In [1]: import numpy as np

In [2]: import numpy.linalg as la

In [3]: np.set_printoptions(precision=2, suppress=True, linewidth=140, legacy="1.25")

In [4]: K = np.load("sample16.npy")

In [5]: K
Out[5]: 
array([[ 1.3, -2. ,  1. ,  0. ,  1. ,  1. , -2. ,  2. ],
       [ 2. ,  0.3,  1. ,  0. , -2. , -2. ,  2. ,  1. ],
       [ 1. , -1. , -1.7,  0. ,  2. , -2. , -1. ,  1. ],
       [-1. , -2. , -2. ,  2.3, -2. ,  0. ,  0. ,  1. ],
       [ 1. , -2. , -2. ,  1. , -0.7,  0. , -1. , -1. ],
       [-1. , -1. , -1. ,  1. ,  0. , -0.7,  1. ,  0. ],
       [-2. ,  2. ,  0. , -2. ,  2. , -2. ,  2.3, -1. ],
       [ 1. , -2. ,  1. ,  0. ,  1. ,  1. , -2. ,  2.3]])

In [6]: left, sv, vt = la.svd(K)

In [7]: sv
Out[7]: array([7.5 , 5.46, 4.41, 4.04, 2.68, 1.12, 0.54, 0.01])

In [8]: Y = left[:, :7] @ np.diag(sv[:7]) @ vt[:7]

In [9]: la.matrix_rank(K, rtol=0.05)
Out[9]: 7

In [10]: la.matrix_rank(Y)
Out[10]: 7

In [11]: w1 = np.array([[-3, -9, 1, -5],
    ...:     [-1, -1, -5, -7],
    ...:     [4, -8, -9, 9],
    ...:     [-6, -2, 3, 6],
    ...:     [4, -3, -6, 0],
    ...:     [5, 4, -3, 8],
    ...:     [-2, 4, -4, -6],
    ...:     [3, 6, -4, 6]])

In [12]: beta = np.array([-2, 2, -1, 1])

In [13]: hid = np.maximum(K @ w1 + beta, 0)

In [14]: (hid > 0).mean(axis=0)
Out[14]: array([0.38, 0.5 , 0.5 , 0.38])

In [15]: print(la.matrix_rank(hid))
4

In [16]: basis = np.array([[1, -1], [3, 1], [-3, -3], [2, -2]])

In [17]: hid @ basis
Out[17]: 
array([[ 118.1, -118.1],
       [   0. ,    0. ],
       [ -42.9,  -42.9],
       [  30.1, -129.9],
       [-126.3, -128.5],
       [  18.3,  -20.1],
       [  38. ,    6.8],
       [ 126.5, -126.5]])

In [18]: rng = np.random.default_rng(402)

In [19]: Y = K + rng.integers(-2, 3, (8, 7)) @ rng.integers(-2, 3, (7, 8))

In [20]: Y
Out[20]: 
array([[ -2.7,   4. ,   5. ,  -9. ,   2. ,   8. ,   3. ,   1. ],
       [  2. ,  -4.7,  -3. ,   9. ,  -2. ,  -9. ,  -4. ,   1. ],
       [  5. ,   5. ,  -5.7,  -1. ,   4. ,  -7. ,   7. ,  -4. ],
       [  3. ,   2. ,  -4. ,  14.3,   0. ,   2. ,   1. ,   1. ],
       [  1. ,   0. ,   4. ,   1. ,  -6.7,   6. ,   3. ,  -1. ],
       [  0. ,  -2. ,   7. ,  -8. , -12. ,   1.3,   9. ,  -2. ],
       [  0. ,   5. ,   0. ,   6. ,   5. ,  -6. ,   0.3,  -2. ],
       [ -4. ,  -4. ,   2. ,   2. ,   9. ,  -6. , -12. ,   1.3]])

In [21]: np.round(la.svd(Y - K, compute_uv=False), 2) + 0
Out[21]: array([30.47, 17.35, 14.31, 12.26,  7.9 ,  2.45,  0.92,  0.  ])

In [22]: Y - K
Out[22]: 
array([[ -4.,   6.,   4.,  -9.,   1.,   7.,   5.,  -1.],
       [  0.,  -5.,  -4.,   9.,   0.,  -7.,  -6.,   0.],
       [  4.,   6.,  -4.,  -1.,   2.,  -5.,   8.,  -5.],
       [  4.,   4.,  -2.,  12.,   2.,   2.,   1.,   0.],
       [  0.,   2.,   6.,   0.,  -6.,   6.,   4.,   0.],
       [  1.,  -1.,   8.,  -9., -12.,   2.,   8.,  -2.],
       [  2.,   3.,   0.,   8.,   3.,  -4.,  -2.,  -1.],
       [ -5.,  -2.,   1.,   2.,   8.,  -7., -10.,  -1.]])

In [23]: left, sv, vt = la.svd(K, full_matrices=False)

In [24]: left.shape, sv.shape, vt.shape
Out[24]: ((8, 8), (8,), (8, 8))

In [25]: (sv > 1e-8).sum()
Out[25]: 8

In [26]: np.round(left.T @ left, 2) + 0
Out[26]: 
array([[1., 0., 0., 0., 0., 0., 0., 0.],
       [0., 1., 0., 0., 0., 0., 0., 0.],
       [0., 0., 1., 0., 0., 0., 0., 0.],
       [0., 0., 0., 1., 0., 0., 0., 0.],
       [0., 0., 0., 0., 1., 0., 0., 0.],
       [0., 0., 0., 0., 0., 1., 0., 0.],
       [0., 0., 0., 0., 0., 0., 1., 0.],
       [0., 0., 0., 0., 0., 0., 0., 1.]])

In [27]: np.round(sv / sv[0], 2) + 0
Out[27]: array([1.  , 0.73, 0.59, 0.54, 0.36, 0.15, 0.07, 0.  ])

In [28]: print(np.round(vt @ vt.T, 2) + 0)
[[1. 0. 0. 0. 0. 0. 0. 0.]
 [0. 1. 0. 0. 0. 0. 0. 0.]
 [0. 0. 1. 0. 0. 0. 0. 0.]
 [0. 0. 0. 1. 0. 0. 0. 0.]
 [0. 0. 0. 0. 1. 0. 0. 0.]
 [0. 0. 0. 0. 0. 1. 0. 0.]
 [0. 0. 0. 0. 0. 0. 1. 0.]
 [0. 0. 0. 0. 0. 0. 0. 1.]]

In [29]: print(np.round(la.det(K), 2))
-7.65

In [30]: la.determinant(K)
AttributeError: module 'numpy.linalg' has no attribute 'determinant'


In [31]: A = np.loadtxt("m.csv", delimiter=",")

In [32]: A
Out[32]: 
array([[-6.,  5., -9.,  7., -9.,  0., -9.,  1., -8., -1., -2.],
       [-8., -2., -6.,  9.,  6., -5.,  9.,  6.,  9., -4.,  0.],
       [-6.,  9.,  0.,  6., -4., -7.,  6.,  9., -6., -4., -8.],
       [-5.,  6., -1., -6., -8., -8.,  3.,  5.,  8., -5.,  6.],
       [ 2., -9., -4.,  7., -6., -2.,  8., -8.,  2., -9.,  8.],
       [ 2., -2.,  0., -2., -6.,  4.,  9.,  1.,  2., -5.,  1.],
       [ 9., -3., -3.,  1.,  8.,  1., -2.,  5., -8., -3., -7.]])

In [33]: Y = A[0, 0] * A[1:] - np.outer(A[1:, 0], A[0])

In [34]: Y
Out[34]: 
array([[   0.,   52.,  -36.,    2., -108.,   30., -126.,  -28., -118.,   16.,  -16.],
       [   0.,  -24.,  -54.,    6.,  -30.,   42.,  -90.,  -48.,  -12.,   18.,   36.],
       [   0.,  -11.,  -39.,   71.,    3.,   48.,  -63.,  -25.,  -88.,   25.,  -46.],
       [   0.,   44.,   42.,  -56.,   54.,   12.,  -30.,   46.,    4.,   56.,  -44.],
       [   0.,    2.,   18.,   -2.,   54.,  -24.,  -36.,   -8.,    4.,   32.,   -2.],
       [   0.,  -27.,   99.,  -69.,   33.,   -6.,   93.,  -39.,  120.,   27.,   60.]])

In [35]: print(A[:, 0] / A[0, 0])
[ 1.    1.33  1.    0.83 -0.33 -0.33 -1.5 ]

In [36]: np.flatnonzero(~Y.round(6).any(axis=1))
Out[36]: array([], dtype=int64)

In [37]: la.matrix_rank(Y), la.matrix_rank(A)
Out[37]: (6, 7)

In [38]: t3 = np.stack([A, 5 * A, A[::-1]])

In [39]: t3.shape
Out[39]: (3, 7, 11)

In [40]: (t3 @ A.T).shape
Out[40]: (3, 7, 7)

In [41]: def softmax(z):
    ...:     e = np.exp(z - z.max(axis=-1, keepdims=True))
    ...:     return e / e.sum(axis=-1, keepdims=True)
    ...: 

In [42]: np.round(softmax(A[0] + 4), 2) + 0
Out[42]: array([0.  , 0.12, 0.  , 0.88, 0.  , 0.  , 0.  , 0.  , 0.  , 0.  , 0.  ])

In [43]: print(np.round(softmax(A[0]), 2) + 0)
[0.   0.12 0.   0.88 0.   0.   0.   0.   0.   0.   0.  ]

In [44]: softmax(A).sum(axis=1)
Out[44]: array([1., 1., 1., 1., 1., 1., 1.])

In [45]: att = A @ A.T / np.sqrt(11)

In [46]: np.round(softmax(att), 2) + 0
Out[46]: 
array([[1., 0., 0., 0., 0., 0., 0.],
       [0., 1., 0., 0., 0., 0., 0.],
       [0., 0., 1., 0., 0., 0., 0.],
       [0., 0., 0., 1., 0., 0., 0.],
       [0., 0., 0., 0., 1., 0., 0.],
       [0., 0., 0., 0., 0., 1., 0.],
       [0., 0., 0., 0., 0., 0., 1.]])

In [47]: print(softmax(att).round(6).argmax(axis=1))
[0 1 2 3 4 5 6]

In [48]: vec = np.array([6, 1, 8, 1, 4, 6, 1, 0, 1, 1, 9])

In [49]: (A * vec).sum(axis=1)
Out[49]: array([-168.,  -81., -155.,  -58.,   15.,   23.,  -10.])

In [50]: np.einsum("ij,j->i", A, vec)
Out[50]: array([-168.,  -81., -155.,  -58.,   15.,   23.,  -10.])

In [51]: A @ vec
Out[51]: array([-168.,  -81., -155.,  -58.,   15.,   23.,  -10.])

In [52]: print(A @ (2 * vec))
[-336. -162. -310. -116.   30.   46.  -20.]

In [53]: (A @ vec).argmax()
Out[53]: 5

In [54]: print(A * vec)
[[-36.   5. -72.   7. -36.   0.  -9.   0.  -8.  -1. -18.]
 [-48.  -2. -48.   9.  24. -30.   9.   0.   9.  -4.   0.]
 [-36.   9.   0.   6. -16. -42.   6.   0.  -6.  -4. -72.]
 [-30.   6.  -8.  -6. -32. -48.   3.   0.   8.  -5.  54.]
 [ 12.  -9. -32.   7. -24. -12.   8.  -0.   2.  -9.  72.]
 [ 12.  -2.   0.  -2. -24.  24.   9.   0.   2.  -5.   9.]
 [ 54.  -3. -24.   1.  32.   6.  -2.   0.  -8.  -3. -63.]]

In [55]: la.norm(A @ vec) <= la.norm(A, 2) * la.norm(vec) + 1e-9
Out[55]: True

In [56]: print(A[3] @ A[1])
121.0

In [57]: print(np.round(la.norm(A) ** 2 / la.norm(A, 2) ** 2, 2))
3.28

In [58]: round(la.norm(A, 2), 2)
Out[58]: 28.57

In [59]: print(la.norm(A, axis=1))
[20.57 21.45 21.24 19.62 21.61 13.27 17.78]

In [60]: la.norm(A, axis=0)
Out[60]: array([15.81, 15.49, 11.96, 16.  , 18.25, 12.61, 18.87, 15.26, 17.8 , 13.15, 14.76])

In [61]: round(la.norm(A, 1), 2), round(float(la.norm(A, np.inf)), 2)
Out[61]: (47.0, 65.0)

In [62]: la.norm(A, axis=2)
AxisError: axis 2 is out of bounds for array of dimension 2


In [63]: m1 = np.diag(np.array([-2, -2, 0, -2, -3, -2, -2, -3, 3, 2, 3, 0, 3, -1, 3, 0]))

In [64]: print(m1)
[[-2  0  0  0  0  0  0  0  0  0  0  0  0  0  0  0]
 [ 0 -2  0  0  0  0  0  0  0  0  0  0  0  0  0  0]
 [ 0  0  0  0  0  0  0  0  0  0  0  0  0  0  0  0]
 [ 0  0  0 -2  0  0  0  0  0  0  0  0  0  0  0  0]
 [ 0  0  0  0 -3  0  0  0  0  0  0  0  0  0  0  0]
 [ 0  0  0  0  0 -2  0  0  0  0  0  0  0  0  0  0]
 [ 0  0  0  0  0  0 -2  0  0  0  0  0  0  0  0  0]
 [ 0  0  0  0  0  0  0 -3  0  0  0  0  0  0  0  0]
 [ 0  0  0  0  0  0  0  0  3  0  0  0  0  0  0  0]
 [ 0  0  0  0  0  0  0  0  0  2  0  0  0  0  0  0]
 [ 0  0  0  0  0  0  0  0  0  0  3  0  0  0  0  0]
 [ 0  0  0  0  0  0  0  0  0  0  0  0  0  0  0  0]
 [ 0  0  0  0  0  0  0  0  0  0  0  0  3  0  0  0]
 [ 0  0  0  0  0  0  0  0  0  0  0  0  0 -1  0  0]
 [ 0  0  0  0  0  0  0  0  0  0  0  0  0  0  3  0]
 [ 0  0  0  0  0  0  0  0  0  0  0  0  0  0  0  0]]

In [65]: left, sv, vt = la.svd(m1)

In [66]: evecs = vt[:(sv > 1e-8).sum()]

In [67]: vec = m1[3] + 5 * m1[15] + rng.integers(2) * np.eye(16)[9]

In [68]: vec
Out[68]: array([ 0.,  0.,  0., -2.,  0.,  0.,  0.,  0.,  0.,  0.,  0.,  0.,  0.,  0.,  0.,  0.])

In [69]: np.allclose(evecs.T @ evecs @ vec, vec)
Out[69]: True

In [70]: la.matrix_rank(np.vstack([m1, vec]))
Out[70]: 13

In [71]: round(la.norm(vec - evecs.T @ evecs @ vec), 2)
Out[71]: 0.0

In [72]: np.diag(evecs.T @ evecs)
Out[72]: array([1., 1., 0., 1., 1., 1., 1., 1., 1., 1., 1., 0., 1., 1., 1., 0.])

In [73]: M = np.loadtxt("data.csv", delimiter=",")

In [74]: M
Out[74]: 
array([[ 0.,  0.,  0.,  0.,  0.],
       [ 0., -5.,  0.,  0.,  0.],
       [ 0.,  0.,  2.,  0.,  0.],
       [ 0.,  0.,  0.,  3.,  0.],
       [ 0.,  0.,  0.,  0.,  5.]])

In [75]: round(float(la.norm(M, 2) / la.norm(M)), 2)
Out[75]: 0.63

In [76]: print([round(float(x), 2) for x in la.svd(M, compute_uv=False)[:3]])
[5.0, 5.0, 3.0]

In [77]: np.argsort(-la.norm(M, axis=0).round(6), kind="stable")[:3]
Out[77]: array([1, 4, 3])

In [78]: la.cond(M) > 100
Out[78]: True

In [79]: left, sv, vt = la.svd(M)

In [80]: sv
Out[80]: array([5., 5., 3., 2., 0.])

In [81]: np.argmax(sv[:-1] / (sv[1:] + 1e-6)) + 1
Out[81]: 4

In [82]: Y = left[:, :4] @ np.diag(sv[:4]) @ vt[:4]

In [83]: print(np.abs(M - Y).max())
0.0

In [84]: data = np.load("x.npy")

In [85]: print(data)
[[ 3.  2.  0.  0.  0.  0.  0.  0.  0.]
 [ 2.  8.  2.  0.  0.  0.  0.  0.  0.]
 [ 0.  2. -9.  2.  0.  0.  0.  0.  0.]
 [ 0.  0.  2.  4.  2.  0.  0.  0.  0.]
 [ 0.  0.  0.  2.  4.  2.  0.  0.  0.]
 [ 0.  0.  0.  0.  2.  9.  2.  0.  0.]
 [ 0.  0.  0.  0.  0.  2.  0.  2.  0.]
 [ 0.  0.  0.  0.  0.  0.  2.  4.  2.]
 [ 0.  0.  0.  0.  0.  0.  0.  2. -1.]]

In [86]: G = data.T @ data

In [87]: la.eigvalsh(G)[::-1]
Out[87]: array([103.09,  90.91,  79.41,  33.47,  27.29,   5.49,   4.32,   3.55,   0.48])

In [88]: G
Out[88]: 
array([[ 13.,  22.,   4.,   0.,   0.,   0.,   0.,   0.,   0.],
       [ 22.,  72.,  -2.,   4.,   0.,   0.,   0.,   0.,   0.],
       [  4.,  -2.,  89., -10.,   4.,   0.,   0.,   0.,   0.],
       [  0.,   4., -10.,  24.,  16.,   4.,   0.,   0.,   0.],
       [  0.,   0.,   4.,  16.,  24.,  26.,   4.,   0.,   0.],
       [  0.,   0.,   0.,   4.,  26.,  89.,  18.,   4.,   0.],
       [  0.,   0.,   0.,   0.,   4.,  18.,   8.,   8.,   4.],
       [  0.,   0.,   0.,   0.,   0.,   4.,   8.,  24.,   6.],
       [  0.,   0.,   0.,   0.,   0.,   0.,   4.,   6.,   5.]])

In [89]: evals, evecs = la.eigh(data)

In [90]: evals.sum(), np.trace(data)
Out[90]: (22.0, 22.0)

In [91]: print(evals)
[-9.53 -2.08 -0.69  1.88  2.34  5.22  5.79  8.91 10.15]

In [92]: np.abs(evecs[:, -1]).round(6).argmax()
Out[92]: 5

In [93]: np.round(evecs @ np.diag(evals) @ evecs.T, 2) + 0
Out[93]: 
array([[ 3.,  2.,  0.,  0.,  0.,  0.,  0.,  0.,  0.],
       [ 2.,  8.,  2.,  0.,  0.,  0.,  0.,  0.,  0.],
       [ 0.,  2., -9.,  2.,  0.,  0.,  0.,  0.,  0.],
       [ 0.,  0.,  2.,  4.,  2.,  0.,  0.,  0.,  0.],
       [ 0.,  0.,  0.,  2.,  4.,  2.,  0.,  0.,  0.],
       [ 0.,  0.,  0.,  0.,  2.,  9.,  2.,  0.,  0.],
       [ 0.,  0.,  0.,  0.,  0.,  2.,  0.,  2.,  0.],
       [ 0.,  0.,  0.,  0.,  0.,  0.,  2.,  4.,  2.],
       [ 0.,  0.,  0.,  0.,  0.,  0.,  0.,  2., -1.]])

In [94]: np.round(np.abs(evecs[:, -1]), 2) + 0
Out[94]: array([0.  , 0.02, 0.01, 0.11, 0.33, 0.91, 0.19, 0.07, 0.01])
